% ipython --no-banner

In [1]: import numpy as np

In [2]: np.set_printoptions(precision=4, suppress=True, linewidth=140, sign=" ")

In [3]: data = np.load("x.npy")

In [4]: data
Out[4]: 
array([[ 0.6667,  0.3333,  0.    ],
       [ 0.    ,  0.5   ,  0.5   ],
       [ 0.    ,  0.5   ,  0.5   ]])

In [5]: # rows 1 and 2 are equal

In [6]: np.linalg.matrix_power(data, 2)
Out[6]: 
array([[ 0.4445,  0.3889,  0.1666],
       [ 0.    ,  0.5   ,  0.5   ],
       [ 0.    ,  0.5   ,  0.5   ]])

In [7]: data.sum(axis=1)
Out[7]: array([ 1.,  1.,  1.])

In [8]: np.round(np.linalg.matrix_power(data, 100), 4) + 0
Out[8]: 
array([[ 0. ,  0.5,  0.5],
       [ 0. ,  0.5,  0.5],
       [ 0. ,  0.5,  0.5]])

In [9]: p = np.eye(3)[2]

In [10]: for _ in range(6):
    ...:     p = p @ data
    ...:     print(p.round(4))
    ...: 
[ 0.   0.5  0.5]
[ 0.   0.5  0.5]
[ 0.   0.5  0.5]
[ 0.   0.5  0.5]
[ 0.   0.5  0.5]
[ 0.   0.5  0.5]

In [11]: U, sig, Vt = np.linalg.svd(data)

In [12]: vecs = Vt[:(sig > 1e-8).sum()]

In [13]: rng = np.random.default_rng(466)

In [14]: vec = data[2] + -1 * data[0] + rng.integers(2) * np.eye(3)[2]

In [15]: vec
Out[15]: array([-0.6667,  0.1667,  1.5   ])

In [16]: vecs.T @ vecs
Out[16]: 
array([[ 0.8889,  0.2222, -0.2222],
       [ 0.2222,  0.5555,  0.4445],
       [-0.2222,  0.4445,  0.5555]])

In [17]: np.diag(vecs.T @ vecs)
Out[17]: array([ 0.8889,  0.5555,  0.5555])

In [18]: U, sig, Vt = np.linalg.svd(data)

In [19]: sig.round(4) + 0
Out[19]: array([ 1.0496,  0.6737,  0.    ])

In [20]: other = U[:, :2] @ np.diag(sig[:2]) @ Vt[:2]

In [21]: np.round(np.linalg.norm(data - other) / np.linalg.norm(data), 4)
Out[21]: np.float64(0.0)

In [22]: round(float(np.abs(data - other).max()), 4)
Out[22]: 0.0

In [23]: np.linalg.matrix_rank(other)
Out[23]: np.int64(2)

In [24]: np.kron(np.eye(2, dtype=int), data)
Out[24]: 
array([[ 0.6667,  0.3333,  0.    ,  0.    ,  0.    ,  0.    ],
       [ 0.    ,  0.5   ,  0.5   ,  0.    ,  0.    ,  0.    ],
       [ 0.    ,  0.5   ,  0.5   ,  0.    ,  0.    ,  0.    ],
       [ 0.    ,  0.    ,  0.    ,  0.6667,  0.3333,  0.    ],
       [ 0.    ,  0.    ,  0.    ,  0.    ,  0.5   ,  0.5   ],
       [ 0.    ,  0.    ,  0.    ,  0.    ,  0.5   ,  0.5   ]])

In [25]: np.round(np.poly(data), 4) + 0
Out[25]: array([ 1.    , -1.6667,  0.6667,  0.    ])

In [26]: round(np.linalg.det(data[::-1]), 4)
Out[26]: np.float64(0.0)

In [27]: vec = np.array([2, 2, 1])

In [28]: data @ (2 * vec)
Out[28]: array([ 4.,  3.,  3.])

In [29]: data * vec
Out[29]: 
array([[ 1.3334,  0.6666,  0.    ],
       [ 0.    ,  1.    ,  0.5   ],
       [ 0.    ,  1.    ,  0.5   ]])

In [30]: data @ vec
Out[30]: array([ 2. ,  1.5,  1.5])

In [31]: data @ np.eye(3)[2]
Out[31]: array([ 0. ,  0.5,  0.5])

In [32]: (data * vec).sum(axis=1)
Out[32]: array([ 2. ,  1.5,  1.5])

In [33]: data @ np.ones(3)
Out[33]: array([ 1.,  1.,  1.])

In [34]: feats = np.loadtxt("sample8.csv", delimiter=",")

In [35]: feats
Out[35]: 
array([[ 1.,  5., -3.],
       [ 0., -5., -5.],
       [ 0.,  0., -4.]])

In [36]: # triangular

In [37]: np.sort(np.linalg.eigvals(feats))
Out[37]: array([-5., -4.,  1.])

In [38]: np.linalg.matrix_power(feats - np.diag(np.diag(feats)), 3)
Out[38]: 
array([[ 0.,  0.,  0.],
       [ 0.,  0.,  0.],
       [ 0.,  0.,  0.]])

In [39]: feats @ feats
Out[39]: 
array([[  1., -20., -16.],
       [  0.,  25.,  45.],
       [  0.,   0.,  16.]])

In [40]: Q, Rm = np.linalg.qr(feats)

In [41]: np.trace(Q @ Q.T)
Out[41]: np.float64(3.0)

In [42]: Q.shape, Rm.shape
Out[42]: ((3, 3), (3, 3))

In [43]: other = np.array([[-1, -3, 1], [1, -1, -1]])

In [44]: C = np.kron(other, feats)

In [45]: C.shape
Out[45]: (6, 9)

In [46]: C
Out[46]: 
array([[ -1.,  -5.,   3.,  -3., -15.,   9.,   1.,   5.,  -3.],
       [ -0.,   5.,   5.,  -0.,  15.,  15.,   0.,  -5.,  -5.],
       [ -0.,  -0.,   4.,  -0.,  -0.,  12.,   0.,   0.,  -4.],
       [  1.,   5.,  -3.,  -1.,  -5.,   3.,  -1.,  -5.,   3.],
       [  0.,  -5.,  -5.,  -0.,   5.,   5.,  -0.,   5.,   5.],
       [  0.,   0.,  -4.,  -0.,  -0.,   4.,  -0.,  -0.,   4.]])

In [47]: other = np.array([[0, 2, -1],
    ...:     [1, -2, -1],
    ...:     [-2, 1, 1],
    ...:     [0, 2, 2],
    ...:     [1, -2, -1],
    ...:     [-1, 1, -1],
    ...:     [1, 0, 1],
    ...:     [1, 2, -1],
    ...:     [0, 1, 0]])

In [48]: np.einsum("ij,ij->i", C, C)
Out[48]: array([ 385.,  550.,  176.,  105.,  150.,   48.])

In [49]: C @ other
Out[49]: 
array([[-29.,  51.,   5.],
       [-10., -35., -25.],
       [-20.,  12.,  -8.],
       [ -3.,  -7.,  -5.],
       [ 10.,  15., -15.],
       [  4.,   4.,  -8.]])

In [50]: np.einsum("ik,kj->ij", C, other)
Out[50]: 
array([[-29.,  51.,   5.],
       [-10., -35., -25.],
       [-20.,  12.,  -8.],
       [ -3.,  -7.,  -5.],
       [ 10.,  15., -15.],
       [  4.,   4.,  -8.]])

In [51]: np.linalg.matrix_rank(np.vstack([C, other.T]))
Out[51]: np.int64(9)

In [52]: other.T @ C.T
Out[52]: 
array([[-29., -10., -20.,  -3.,  10.,   4.],
       [ 51., -35.,  12.,  -7.,  15.,   4.],
       [  5., -25.,  -8.,  -5., -15.,  -8.]])

In [53]: np.vstack([C, other.T]).shape
Out[53]: (9, 9)

In [54]: np.einsum("ij->j", C)
Out[54]: array([ 0.,  0.,  0., -4.,  0., 48.,  0.,  0.,  0.])

In [55]: np.linalg.matrix_rank(feats, rtol=0.1)
Out[55]: np.int64(2)

In [56]: np.argsort(-np.linalg.norm(feats, axis=0).round(6), kind="stable")[:3]
Out[56]: array([ 1,  2,  0])

In [57]: np.abs(np.linalg.svd(feats)[2][-1])
Out[57]: array([ 0.9898,  0.1159,  0.0828])

In [58]: round(np.linalg.norm(feats, 2) / np.linalg.norm(feats), 4)
Out[58]: np.float64(0.771)

In [59]: M = np.load("layer10.npy")

In [60]: M
Out[60]: 
array([[ 0,  1,  0],
       [ 0,  0,  1],
       [ 1,  0,  0]])

In [61]: P = np.triu(np.array([[-1, -1, 1], [0, 2, 2], [-1, -1, 2]]), 1) + np.eye(3)

In [62]: other = P @ M @ np.linalg.inv(P)

In [63]: np.trace(other), np.trace(M)
Out[63]: (np.float64(0.0), np.int64(0))

In [64]: np.round(np.linalg.det(other), 4)
Out[64]: np.float64(1.0)

In [65]: np.linalg.matrix_rank(other)
Out[65]: np.int64(3)

In [66]: other
Out[66]: 
array([[ 1.,  2., -6.],
       [ 2.,  2., -5.],
       [ 1.,  1., -3.]])

In [67]: np.round(np.poly(other), 4) + 0
Out[67]: array([ 1.,  0.,  0., -1.])

In [68]: lab = rng.permutation(3)

In [69]: lab
Out[69]: array([ 2,  0,  1])

In [70]: other = M[lab][:, lab]

In [71]: np.sort(np.abs(np.linalg.eigvals(other)))
Out[71]: array([ 1.,  1.,  1.])

In [72]: np.allclose(other, M)
Out[72]: True

In [73]: np.diag(other)
Out[73]: array([ 0,  0,  0])

In [74]: M @ M.T
Out[74]: 
array([[ 1,  0,  0],
       [ 0,  1,  0],
       [ 0,  0,  1]])

In [75]: np.linalg.pinv(M)
Out[75]: 
array([[ 0.,  0.,  1.],
       [ 1.,  0.,  0.],
       [ 0.,  1.,  0.]])

In [76]: other = np.linalg.inv(M)

In [77]: round(float(np.linalg.slogdet(M)[0]), 4)
Out[77]: 1.0

In [78]: other
Out[78]: 
array([[ 0.,  0.,  1.],
       [ 1.,  0.,  0.],
       [ 0.,  1.,  0.]])

In [79]: np.allclose(other, M.T)
Out[79]: True

In [80]: M @ other
Out[80]: 
array([[ 1.,  0.,  0.],
       [ 0.,  1.,  0.],
       [ 0.,  0.,  1.]])

In [81]: J = np.load("w.npy")

In [82]: J
Out[82]: 
array([[ 0,  0,  0,  1],
       [ 0,  0,  1,  0],
       [ 0,  1,  0,  1],
       [ 1,  0,  1,  0]])

In [83]: np.all(np.linalg.eigvalsh(J) > 0)
Out[83]: np.False_

In [84]: np.round(np.linalg.eigvalsh(J).min(), 4)
Out[84]: np.float64(-1.618)

In [85]: blk = np.stack([J, -2 * J, J[::-1]])

In [86]: blk.shape
Out[86]: (3, 4, 4)

In [87]: np.linalg.det(blk)
Out[87]: array([  1.,  16.,   1.])

In [88]: np.linalg.matrix_rank(blk.reshape(3, -1))
Out[88]: np.int64(2)

In [89]: (blk @ J.T).shape
Out[89]: (3, 4, 4)

In [90]: np.einsum("bij,cij->bc", blk, blk)
Out[90]: 
array([[  6, -12,   0],
       [-12,  24,   0],
       [  0,   0,   6]])

In [91]: np.linalg.matrix_rank(blk)
Out[91]: array([ 4,  4,  4])

In [92]: other = np.array([[0, 4, 3], [2, -3, -5]])

In [93]: C = np.kron(other, J)

In [94]: C
Out[94]: 
array([[ 0,  0,  0,  0,  0,  0,  0,  4,  0,  0,  0,  3],
       [ 0,  0,  0,  0,  0,  0,  4,  0,  0,  0,  3,  0],
       [ 0,  0,  0,  0,  0,  4,  0,  4,  0,  3,  0,  3],
       [ 0,  0,  0,  0,  4,  0,  4,  0,  3,  0,  3,  0],
       [ 0,  0,  0,  2,  0,  0,  0, -3,  0,  0,  0, -5],
       [ 0,  0,  2,  0,  0,  0, -3,  0,  0,  0, -5,  0],
       [ 0,  2,  0,  2,  0, -3,  0, -3,  0, -5,  0, -5],
       [ 2,  0,  2,  0, -3,  0, -3,  0, -5,  0, -5,  0]])

In [95]: np.round(np.linalg.norm(C, 2), 4), np.round(np.linalg.norm(other, 2) * np.linalg.norm(J, 2), 4)
Out[95]: (np.float64(12.4569), np.float64(12.4569))

In [96]: C.shape
Out[96]: (8, 12)

In [97]: np.linalg.matrix_rank(C)
Out[97]: np.int64(8)
